In [1]: import numpy as np

In [2]: import numpy.linalg as la

In [3]: np.set_printoptions(suppress=True, linewidth=200)

In [4]: F = np.load("test6.npy")

In [5]: F
Out[5]: 
array([[ -2,  -2,  -2,  -2,  -2],
       [ -2,  -4,  -4,  -4,  -4],
       [ -2,  -4,  -6,  -6,  -6],
       [ -2,  -4,  -6,  -8,  -8],
       [ -2,  -4,  -6,  -8, -10]])

In [6]: # symmetric, so the eigenvalues are real

In [7]: vals, vecs = la.eigvalsh(F)
---------------------------------------------------------------------------
ValueError                                Traceback (most recent call last)
Cell In[7], line 1
----> 1 vals, vecs = la.eigvalsh(F)

ValueError: too many values to unpack (expected 2)

In [8]: vals, vecs = la.eigh(F)

In [9]: np.round(la.eigvalsh(F + -1 * np.eye(5)), 1)
Out[9]: array([-25.7,  -3.9,  -2.2,  -1.7,  -1.5])

In [10]: np.unique(vals.round(6) + 0, return_counts=True)[1]
Out[10]: array([1, 1, 1, 1, 1])

In [11]: np.round(la.eigvalsh(F @ F), 1)
Out[11]: array([  0.3,   0.5,   1.4,   8.4, 609.5])

In [12]: np.round(vecs.T @ vecs, 1) + 0
Out[12]: 
array([[1., 0., 0., 0., 0.],
       [0., 1., 0., 0., 0.],
       [0., 0., 1., 0., 0.],
       [0., 0., 0., 1., 0.],
       [0., 0., 0., 0., 1.]])

In [13]: M = np.loadtxt("a.csv", delimiter=",")

In [14]: M
Out[14]: 
array([[ -0.3, -11.2,   1.2,   3.5],
       [ -0.3,  16.2,   0.1,  -4.8],
       [  0.2,   3.9,   0.5,   0.6],
       [  0.1,   7.9,  -0.2,  -1. ],
       [  0.1, -15.7,  -0.6,  -0.1],
       [ -0.1, -27.7,   1.3,   6.7],
       [ -0.1,  -2.5,  -1.2,  -7.2],
       [  0. ,   2.1,  -0.4,  -3.5],
       [ -0.4,  27.9,  -0.4,   7.8],
       [  0.2,  -4.7,  -0.3,  -1.9],
       [  0.1,  36.2,  -0.8,   5.6],
       [  0. , -25.9,  -0.5,  -0.5],
       [ -0.1,   2.8,   0.4,  -1.8],
       [ -0.3,  12.1,   1.9,  -6.7],
       [ -0.1, -35.8,   0.5,  -3.3],
       [  0.1, -23.1,   0.5,  -4.1],
       [  0.3, -24. ,   0.1,   2.1],
       [  0.3,  -8.6,   0.9,  -1.8],
       [  0. ,  36.6,   0.4,  -0.9],
       [  0.1,  19.8,  -0.1,  -4.4],
       [ -0.1,  -1.7,  -1.2,   3.9]])

In [15]: x = np.array([-1, 1, 2, 1])

In [16]: rhs = M @ x

In [17]: np.round(la.lstsq(M, rhs)[0], 1)
Out[17]: array([-1.,  1.,  2.,  1.])

In [18]: np.round(la.solve(M.T @ M, M.T @ rhs), 1)
Out[18]: array([-1.,  1.,  2.,  1.])

In [19]: try:
    ...:     la.solve(M, rhs)
    ...: except la.LinAlgError as e:
    ...:     print(repr(e))
    ...: 
LinAlgError('Last 2 dimensions of the array must be square')

In [20]: rng = np.random.default_rng(9843)

In [21]: rhs = rhs + 0.3 * rng.normal(size=21)

In [22]: rhs.round(1)
Out[22]: array([ -5.1,  12.1,   5.5,   6.4, -17.2, -17.8, -12. ,  -2.1,  34.9,  -7.2,  40.1, -27.2,   1.9,   9.7, -37.9, -26.6, -22. ,  -8.7,  36.5,  14.5,  -0.5])

In [23]: b, *_ = la.lstsq(M, rhs)

In [24]: np.round(la.norm(rhs - M @ b), 1)
Out[24]: np.float64(1.0)

In [25]: [round(float(la.norm(la.solve(M.T @ M + lam * np.eye(4), M.T @ rhs))), 2) for lam in (0, 1, 10, 100)]
Out[25]: [2.67, 2.46, 1.82, 1.26]
